In [1]: import numpy as np

In [2]: np.set_printoptions(precision=2, suppress=True, linewidth=100, legacy="1.25")

In [3]: def rd(a):
   ...:     return np.round(a, 2) + 0
   ...: 

In [4]: A2 = np.array([[1, 2, 1], [-1, -1, 0], [2, -2, 0]])

In [5]: cent = np.array([[2]])

In [6]: J = np.block([[A2, np.zeros((3, 1))], [np.zeros((1, 3)), cent]])

In [7]: J
Out[7]: 
array([[ 1.,  2.,  1.,  0.],
       [-1., -1.,  0.,  0.],
       [ 2., -2.,  0.,  0.],
       [ 0.,  0.,  0.,  2.]])

In [8]: np.trace(J)
Out[8]: 2.0

In [9]: rd(np.linalg.matrix_power(J, 2))
Out[9]: 
array([[ 1., -2.,  1.,  0.],
       [ 0., -1., -1.,  0.],
       [ 4.,  6.,  2.,  0.],
       [ 0.,  0.,  0.,  4.]])

In [10]: np.allclose(J @ J.T, J.T @ J)
Out[10]: False

In [11]: assert J == J.T
ValueError: The truth value of an array with more than one element is ambiguous. Use a.any() or a.all()


In [12]: (J - J.T) / 2
Out[12]: 
array([[ 0. ,  1.5, -0.5,  0. ],
       [-1.5,  0. ,  1. ,  0. ],
       [ 0.5, -1. ,  0. ,  0. ],
       [ 0. ,  0. ,  0. ,  0. ]])

In [13]: (J + J.T) / 2
Out[13]: 
array([[ 1. ,  0.5,  1.5,  0. ],
       [ 0.5, -1. , -1. ,  0. ],
       [ 1.5, -1. ,  0. ,  0. ],
       [ 0. ,  0. ,  0. ,  2. ]])

In [14]: rd(np.sort(np.abs(np.linalg.eigvals(J))))
Out[14]: array([1.49, 1.49, 1.8 , 2.  ])

In [15]: vec = np.array([1, -1, 0, 3])

In [16]: rhs = J @ vec

In [17]: rhs
Out[17]: array([-1.,  0.,  4.,  6.])

In [18]: rd(np.linalg.solve(J, -2 * rhs))
Out[18]: array([-2.,  2.,  0., -6.])

In [19]: np.linalg.solve(J, rhs[:-1])
ValueError: solve1: Input operand 1 has a mismatch in its core dimension 0, with gufunc signature (m,m),(m)->(m) (size 3 is different from 4)


In [20]: rng = np.random.default_rng(9209)

In [21]: labels = rng.permutation(4)

In [22]: labels
Out[22]: array([2, 0, 1, 3])

In [23]: A2 = J[labels][:, labels]

In [24]: A2
Out[24]: 
array([[ 0.,  2., -2.,  0.],
       [ 1.,  1.,  2.,  0.],
       [ 0., -1., -1.,  0.],
       [ 0.,  0.,  0.,  2.]])

In [25]: rd(np.sort(np.abs(np.linalg.eigvals(A2))))
Out[25]: array([1.49, 1.49, 1.8 , 2.  ])

In [26]: rd(np.linalg.det(A2)), rd(np.linalg.det(J[labels]))
Out[26]: (8.0, 8.0)

In [27]: A2.ravel(order="F")
Out[27]: array([ 0.,  1.,  0.,  0.,  2.,  1., -1.,  0., -2.,  2., -1.,  0.,  0.,  0.,  0.,  2.])

In [28]: A2.reshape(2, -1)
Out[28]: 
array([[ 0.,  2., -2.,  0.,  1.,  1.,  2.,  0.],
       [ 0., -1., -1.,  0.,  0.,  0.,  0.,  2.]])

In [29]: t3 = A2.reshape(4, 2, -1)

In [30]: t3[:, 0]
Out[30]: 
array([[ 0.,  2.],
       [ 1.,  1.],
       [ 0., -1.],
       [ 0.,  0.]])

In [31]: t3.shape
Out[31]: (4, 2, 2)

In [32]: np.swapaxes(t3, 1, 2)[3]
Out[32]: 
array([[0., 0.],
       [0., 2.]])

In [33]: t3.transpose(1, 0, 2)
Out[33]: 
array([[[ 0.,  2.],
        [ 1.,  1.],
        [ 0., -1.],
        [ 0.,  0.]],

       [[-2.,  0.],
        [ 2.,  0.],
        [-1.,  0.],
        [ 0.,  2.]]])

In [34]: t3.sum(axis=1)
Out[34]: 
array([[-2.,  2.],
       [ 3.,  1.],
       [-1., -1.],
       [ 0.,  2.]])

In [35]: np.einsum("ihd,jhd->hij", t3, t3).shape
Out[35]: (2, 4, 4)

In [36]: F = np.load("x.npy")

In [37]: F
Out[37]: 
array([[ 0,  2, -2, -1],
       [ 0,  0,  1, -2],
       [ 0,  0,  0,  2],
       [ 0,  0,  0,  0]])

In [38]: proj = np.triu(np.array([[-2, 1, 2, -1], [2, -1, -2, 2], [2, -2, 0, -1], [-1, -2, 2, 0]]), 1) + np.eye(4)

In [39]: A2 = proj @ F @ np.linalg.inv(proj)

In [40]: np.linalg.matrix_rank(A2)
Out[40]: 3

In [41]: proj @ F - F @ proj
Out[41]: 
array([[ 0.,  0.,  5., -4.],
       [ 0.,  0.,  0., -3.],
       [ 0.,  0.,  0.,  0.],
       [ 0.,  0.,  0.,  0.]])

In [42]: ang = np.radians(135)

In [43]: R = np.eye(4)

In [44]: R[2, 2] = R[3, 3] = np.cos(ang)

In [45]: R[2, 3], R[3, 2] = -np.sin(ang), np.sin(ang)

In [46]: rd(R)
Out[46]: 
array([[ 1.  ,  0.  ,  0.  ,  0.  ],
       [ 0.  ,  1.  ,  0.  ,  0.  ],
       [ 0.  ,  0.  , -0.71, -0.71],
       [ 0.  ,  0.  ,  0.71, -0.71]])

In [47]: A2 = F @ R.T

In [48]: rd(np.linalg.det(R)), rd(np.trace(R))
Out[48]: (1.0, 0.59)

In [49]: np.allclose(np.linalg.norm(F, axis=1), np.linalg.norm(A2, axis=1))
Out[49]: True

In [50]: ang = rng.uniform(0, 2 * np.pi, 24)

In [51]: q, _ = np.linalg.qr(np.array([[0.7, 1.2], [1.9, 1.0], [-1.1, 1.4], [0.4, 0.6]]))

In [52]: W0 = 10 * np.c_[np.cos(ang), np.sin(ang)] @ q.T

In [53]: rd(W0)
Out[53]: 
array([[-3.82, -0.02, -9.06, -1.79],
       [ 4.31,  1.07,  8.72,  2.06],
       [ 3.62,  8.37, -3.56,  2.02],
       [-5.66, -6.9 , -3.43, -2.92],
       [-5.52, -7.5 , -2.23, -2.87],
       [-5.42, -4.24, -6.73, -2.7 ],
       [ 5.04,  8.22,  0.02,  2.67],
       [-4.28, -0.99, -8.75, -2.04],
       [ 2.34,  7.75, -5.71,  1.39],
       [ 5.24,  3.55,  7.3 ,  2.59],
       [-1.89, -7.43,  6.31, -1.17],
       [ 5.38,  4.05,  6.89,  2.67],
       [-5.57, -7.37, -2.52, -2.89],
       [-3.97, -8.45,  2.85, -2.18],
       [-2.17, -7.63,  5.94, -1.31],
       [-3.22,  1.12, -9.29, -1.46],
       [-1.61, -7.21,  6.66, -1.03],
       [-5.65, -7.02, -3.22, -2.91],
       [ 5.7 ,  6.41,  4.23,  2.91],
       [-3.26,  1.04, -9.28, -1.49],
       [-5.66, -6.95, -3.35, -2.91],
       [-0.47,  5.12, -8.58, -0.03],
       [ 5.45,  7.68,  1.8 ,  2.84],
       [-5.69, -6.63, -3.89, -2.92]])

In [54]: G = np.cov(W0, rowvar=False)

In [55]: rd(W0.std(axis=0))
Out[55]: array([4.34, 6.08, 5.94, 2.22])

In [56]: rd(np.linalg.eigvalsh(G)[::-1])
Out[56]: array([60.72, 39.45,  0.  ,  0.  ])

In [57]: rd(np.polyfit(W0[:, 3], W0[:, 1], 1))
Out[57]: array([2.33, 0.31])

In [58]: t3 = np.stack([W0, 2 * W0, W0[::-1]])

In [59]: rd(np.einsum("bij,cij->bc", t3, t3))
Out[59]: 
array([[2400. , 4800. ,  302.7],
       [4800. , 9600. ,  605.4],
       [ 302.7,  605.4, 2400. ]])

In [60]: G = W0.T @ W0

In [61]: rd(np.diag(G))
Out[61]: array([481.3 , 912.02, 880.4 , 126.29])

In [62]: rd(np.linalg.eigvalsh(G)[::-1])
Out[62]: array([1483.77,  916.23,    0.  ,    0.  ])

In [63]: rd(G)
Out[63]: 
array([[481.3 , 545.28, 351.61, 246.12],
       [545.28, 912.02, -30.  , 290.02],
       [351.61, -30.  , 880.4 , 163.54],
       [246.12, 290.02, 163.54, 126.29]])

In [64]: np.allclose(G, G.T)
Out[64]: True

In [65]: (W0 @ W0.T).shape
Out[65]: (24, 24)

In [66]: rd(np.linalg.svd(W0, compute_uv=False) ** 2)
Out[66]: array([1483.77,  916.23,    0.  ,    0.  ])
